% python3 -q
>>> import numpy as np
>>> import numpy.linalg as la
>>> np.set_printoptions(suppress=True, linewidth=200)
>>> Y = np.array([[-3, 0, 0, 2, 2],
...     [0, 1, 1, -1, -3],
...     [-3, -1, -2, -1, -2],
...     [-1, 1, 3, -2, -1],
...     [-1, 1, 0, -1, 1]])
>>> Z = np.array([[2, 2], [1, 0]])
>>> arr = np.block([[Y, np.array([[-2, 2], [-3, 3], [-2, 3], [-2, 1], [0, -1]])], [np.zeros((2, 5)), Z]])
>>> arr
array([[-3.,  0.,  0.,  2.,  2., -2.,  2.],
       [ 0.,  1.,  1., -1., -3., -3.,  3.],
       [-3., -1., -2., -1., -2., -2.,  3.],
       [-1.,  1.,  3., -2., -1., -2.,  1.],
       [-1.,  1.,  0., -1.,  1.,  0., -1.],
       [ 0.,  0.,  0.,  0.,  0.,  2.,  2.],
       [ 0.,  0.,  0.,  0.,  0.,  1.,  0.]])
>>> r0 = np.array([-1, -4, -5, 5, 5, 5, -2])
>>> Y = arr + np.outer(r0, np.eye(7)[6])
>>> la.matrix_rank(la.inv(Y) - la.inv(arr), tol=1e-8)
np.int64(1)
>>> round(float(la.det(Y) / la.det(arr)), 2), round(1 + la.solve(arr, r0)[6], 2)
(5.5, np.float64(5.5))
>>> la.matrix_rank(Y - arr)
np.int64(1)
>>> F = np.load("data.npy")
>>> F
array([[0, 2, 0, 2, 0, 2],
       [2, 1, 2, 1, 2, 1],
       [1, 1, 1, 1, 1, 1],
       [0, 2, 0, 2, 0, 2],
       [2, 1, 2, 1, 2, 1],
       [1, 1, 1, 1, 1, 1]])
>>> r = la.matrix_rank(F)
>>> r
np.int64(2)
>>> N = la.svd(F)[2][r:].T
>>> N.shape
(6, 4)
>>> [int(la.matrix_rank(F[:, :j + 1])) for j in range(6)]
[1, 2, 2, 2, 2, 2]
>>> r0, r1 = F[1], F[0]
>>> r0 @ r0
np.int64(15)
>>> pr = (r0 @ r1) / (r0 @ r0) * r0
>>> np.outer(r0, r1)
array([[0, 4, 0, 4, 0, 4],
       [0, 2, 0, 2, 0, 2],
       [0, 4, 0, 4, 0, 4],
       [0, 2, 0, 2, 0, 2],
       [0, 4, 0, 4, 0, 4],
       [0, 2, 0, 2, 0, 2]])
>>> (r1 - pr) @ r0
np.float64(0.0)
>>> r1 - pr
array([-0.8,  1.6, -0.8,  1.6, -0.8,  1.6])
>>> np.round(np.abs(la.eigvals(F)).max(), 2)
np.float64(7.0)
>>> np.trace(F)
np.int64(7)
>>> np.round(np.sort(np.abs(la.eigvals(F))), 2) + 0
array([0., 0., 0., 0., 0., 7.])
>>> round(float(la.det(F)), 2)
0.0
>>> F[2] @ F[5]
np.int64(6)
>>> round(la.norm(F[2], 1), 2), round(float(la.norm(F[2], np.inf)), 2)
(np.float64(6.0), 1.0)
>>> la.norm(F, axis=1).argmax()
np.int64(1)
>>> round(la.norm(F[2] - F[5]), 2)
np.float64(0.0)
>>> W0 = np.loadtxt("arr.csv", delimiter=",")
>>> W0.round(2)
array([[ 0.33, -1.84, -0.03,  0.13],
       [-1.84,  1.68,  0.28,  0.23],
       [-0.03,  0.28,  0.03,  0.13],
       [ 0.13,  0.23,  0.13,  0.96]])
>>> w, evecs = la.eigvalsh(W0)
Traceback (most recent call last):
  File "<python-input-35>", line 1, in <module>
    w, evecs = la.eigvalsh(W0)
    ^^^^^^^^
ValueError: too many values to unpack (expected 2)
>>> w, evecs = la.eigh(W0)
>>> w.round(2) + 0
array([-1.,  0.,  1.,  3.])
>>> np.round(np.abs(evecs[:, -1]), 2)
array([0.56, 0.82, 0.09, 0.06])
>>> np.round(evecs.T @ W0 @ evecs, 2) + 0
array([[-1.,  0.,  0.,  0.],
       [ 0.,  0.,  0.,  0.],
       [ 0.,  0.,  1.,  0.],
       [ 0.,  0.,  0.,  3.]])
>>> Uu, sig, Vt = la.svd(F, full_matrices=False)
>>> sig.round(2) + 0
array([7.16, 3.84, 0.  , 0.  , 0.  , 0.  ])
>>> np.round(np.cumsum(sig ** 2) / np.sum(sig ** 2), 2)
array([0.78, 1.  , 1.  , 1.  , 1.  , 1.  ])
>>> np.round(sig / sig[0], 2) + 0
array([1.  , 0.54, 0.  , 0.  , 0.  , 0.  ])
>>> Uu.shape, sig.shape, Vt.shape
((6, 6), (6,), (6, 6))
>>> np.allclose(Uu * sig @ Vt, F)
True
>>> np.round(Vt @ Vt.T, 2) + 0
array([[1., 0., 0., 0., 0., 0.],
       [0., 1., 0., 0., 0., 0.],
       [0., 0., 1., 0., 0., 0.],
       [0., 0., 0., 1., 0., 0.],
       [0., 0., 0., 0., 1., 0.],
       [0., 0., 0., 0., 0., 1.]])
>>> r0, r1 = arr[5], arr[0]
>>> r0 @ r1
np.float64(0.0)
>>> pr = (r0 @ r1) / (r0 @ r0) * r0
>>> la.matrix_rank(np.outer(r0, r1))
np.int64(1)
>>> pr
array([0., 0., 0., 0., 0., 0., 0.])
>>> X = np.loadtxt("test2.csv", delimiter=",")
>>> X
array([[ 5., 10.,  3.,  1.],
       [ 5., 10.,  0.,  3.],
       [ 3.,  6.,  0., -3.],
       [ 0.,  0., -2.,  0.]])
>>> Uu, sig, Vt = la.svd(X, full_matrices=False)
>>> sig.round(2) + 0
array([17.35,  4.1 ,  3.01,  0.  ])
>>> np.round(np.cumsum(sig ** 2) / np.sum(sig ** 2), 2)
array([0.92, 0.97, 1.  , 1.  ])
>>> np.round(np.abs(Vt[0]), 2)
array([0.44, 0.88, 0.12, 0.09])
>>> np.round(Uu.T @ X @ Vt.T, 2) + 0
array([[17.35,  0.  ,  0.  ,  0.  ],
       [ 0.  ,  4.1 ,  0.  ,  0.  ],
       [ 0.  ,  0.  ,  3.01,  0.  ],
       [ 0.  ,  0.  ,  0.  ,  0.  ]])
>>> Uu, sig, Vt = la.svd(F)
>>> np.argmax(sig[:-1] / (sig[1:] + 1e-6)) + 1
np.int64(2)
>>> sig.round(2) + 0
array([7.16, 3.84, 0.  , 0.  , 0.  , 0.  ])
>>> Y = Uu[:, :2] @ np.diag(sig[:2]) @ Vt[:2]
>>> la.matrix_rank(F, rtol=0.05)
np.int64(2)
>>> round(np.abs(F - Y).max(), 2)
np.float64(0.0)
>>> O, evecs = la.qr(arr[:, :2])[0], la.qr(arr[:, 2:])[0]
>>> sig = la.svd(O.T @ evecs, compute_uv=False)
>>> np.round(la.norm(O @ O.T - evecs @ evecs.T, 2), 2)
np.float64(1.0)
>>> sig.round(2)
array([0.99, 0.83])
>>> la.cond(X) > 100
np.True_
>>> np.argsort(-la.norm(X, axis=0).round(6), kind="stable")[:3]
array([1, 0, 3])
>>> E = np.loadtxt("mat.csv", delimiter=",")
>>> E
array([[0., 0., 1., 0., 0., 0., 0., 0., 1., 0.],
       [0., 0., 0., 0., 0., 0., 0., 1., 1., 0.],
       [1., 0., 0., 1., 0., 0., 0., 1., 1., 0.],
       [0., 0., 1., 0., 0., 0., 0., 1., 1., 0.],
       [0., 0., 0., 0., 0., 0., 1., 0., 0., 1.],
       [0., 0., 0., 0., 0., 0., 1., 0., 0., 0.],
       [0., 0., 0., 0., 1., 1., 0., 0., 0., 1.],
       [0., 1., 1., 1., 0., 0., 0., 0., 1., 0.],
       [1., 1., 1., 1., 0., 0., 0., 1., 0., 0.],
       [0., 0., 0., 0., 1., 0., 1., 0., 0., 0.]])
>>> Y = la.inv(E)
>>> np.round(la.det(E) * la.det(Y), 2)
np.float64(1.0)
>>> round(la.cond(E), 2)
np.float64(22.61)
>>> (np.abs(Y) > 1e-9).astype(int)
array([[1, 1, 0, 1, 0, 0, 0, 1, 1, 0],
       [1, 1, 1, 1, 0, 0, 0, 0, 1, 0],
       [0, 1, 0, 1, 0, 0, 0, 0, 0, 0],
       [1, 1, 1, 1, 0, 0, 0, 1, 1, 0],
       [0, 0, 0, 0, 0, 1, 0, 0, 0, 1],
       [0, 0, 0, 0, 1, 1, 1, 0, 0, 1],
       [0, 0, 0, 0, 0, 1, 0, 0, 0, 0],
       [1, 0, 0, 1, 0, 0, 0, 0, 0, 0],
       [1, 1, 0, 1, 0, 0, 0, 0, 0, 0],
       [0, 0, 0, 0, 1, 1, 0, 0, 0, 0]])
>>> np.round(la.inv(Y), 2) + 0
array([[0., 0., 1., 0., 0., 0., 0., 0., 1., 0.],
       [0., 0., 0., 0., 0., 0., 0., 1., 1., 0.],
       [1., 0., 0., 1., 0., 0., 0., 1., 1., 0.],
       [0., 0., 1., 0., 0., 0., 0., 1., 1., 0.],
       [0., 0., 0., 0., 0., 0., 1., 0., 0., 1.],
       [0., 0., 0., 0., 0., 0., 1., 0., 0., 0.],
       [0., 0., 0., 0., 1., 1., 0., 0., 0., 1.],
       [0., 1., 1., 1., 0., 0., 0., 0., 1., 0.],
       [1., 1., 1., 1., 0., 0., 0., 1., 0., 0.],
       [0., 0., 0., 0., 1., 0., 1., 0., 0., 0.]])
>>> E @ Y
array([[1., 0., 0., 0., 0., 0., 0., 0., 0., 0.],
       [0., 1., 0., 0., 0., 0., 0., 0., 0., 0.],
       [0., 0., 1., 0., 0., 0., 0., 0., 0., 0.],
       [0., 0., 0., 1., 0., 0., 0., 0., 0., 0.],
       [0., 0., 0., 0., 1., 0., 0., 0., 0., 0.],
       [0., 0., 0., 0., 0., 1., 0., 0., 0., 0.],
       [0., 0., 0., 0., 0., 0., 1., 0., 0., 0.],
       [0., 0., 0., 0., 0., 0., 0., 1., 0., 0.],
       [0., 0., 0., 0., 0., 0., 0., 0., 1., 0.],
       [0., 0., 0., 0., 0., 0., 0., 0., 0., 1.]])
>>> np.allclose(E @ E.T, E.T @ E)
True
>>> np.allclose(E, E.T)
True
>>> round(la.det(E), 2)
np.float64(-1.0)
>>> np.trace(E)
np.float64(0.0)
>>> O, evecs = la.qr(E[:, :2])[0], la.qr(E[:, 2:])[0]
>>> sig = la.svd(O.T @ evecs, compute_uv=False)
>>> (sig > 0.9).sum()
np.int64(1)
>>> sig.round(2)
array([0.99, 0.71])
>>> round(la.norm(O @ O.T - evecs @ evecs.T, 2), 2)
np.float64(1.0)
>>> np.round(np.degrees(np.arccos(sig.clip(0, 1))), 2)
array([ 7.42, 45.  ])
>>> feats = np.load("a.npy")
>>> feats
array([[0, 0, 0, 0, 1, 0, 0],
       [0, 0, 0, 0, 1, 0, 0],
       [0, 0, 0, 0, 0, 1, 0],
       [0, 0, 0, 0, 0, 1, 0],
       [1, 1, 0, 0, 0, 1, 0],
       [0, 0, 1, 1, 1, 0, 1],
       [0, 0, 0, 0, 0, 1, 0]])
>>> rng = np.random.default_rng(72)
>>> labels = rng.permutation(7)
>>> labels
array([3, 4, 6, 1, 2, 5, 0])
>>> Y = feats[labels][:, labels]
>>> np.allclose(Y, feats)
False
>>> np.diag(Y)
array([0, 0, 0, 0, 0, 0, 0])
>>> Y
array([[0, 0, 0, 0, 0, 1, 0],
       [0, 0, 0, 1, 0, 1, 1],
       [0, 0, 0, 0, 0, 1, 0],
       [0, 1, 0, 0, 0, 0, 0],
       [0, 0, 0, 0, 0, 1, 0],
       [1, 1, 1, 0, 1, 0, 0],
       [0, 1, 0, 0, 0, 0, 0]])
>>> feats @ feats
array([[1, 1, 0, 0, 0, 1, 0],
       [1, 1, 0, 0, 0, 1, 0],
       [0, 0, 1, 1, 1, 0, 1],
       [0, 0, 1, 1, 1, 0, 1],
       [0, 0, 1, 1, 3, 0, 1],
       [1, 1, 0, 0, 0, 4, 0],
       [0, 0, 1, 1, 1, 0, 1]])
>>> np.trace(feats)
np.int64(0)
>>> round(float(la.det(feats)), 2)
0.0
>>> blk = np.stack([feats, -1 * feats, feats[::-1]])
>>> la.matrix_rank(blk)
array([4, 4, 4])
>>> (blk @ feats.T).shape
(3, 7, 7)
>>> np.einsum("bij,cij->bc", blk, blk)
array([[ 12, -12,   5],
       [-12,  12,  -5],
       [  5,  -5,  12]])
>>> np.round(la.det(blk), 2)
array([0., 0., 0.])
>>> la.matrix_rank(blk.reshape(3, -1))
np.int64(2)
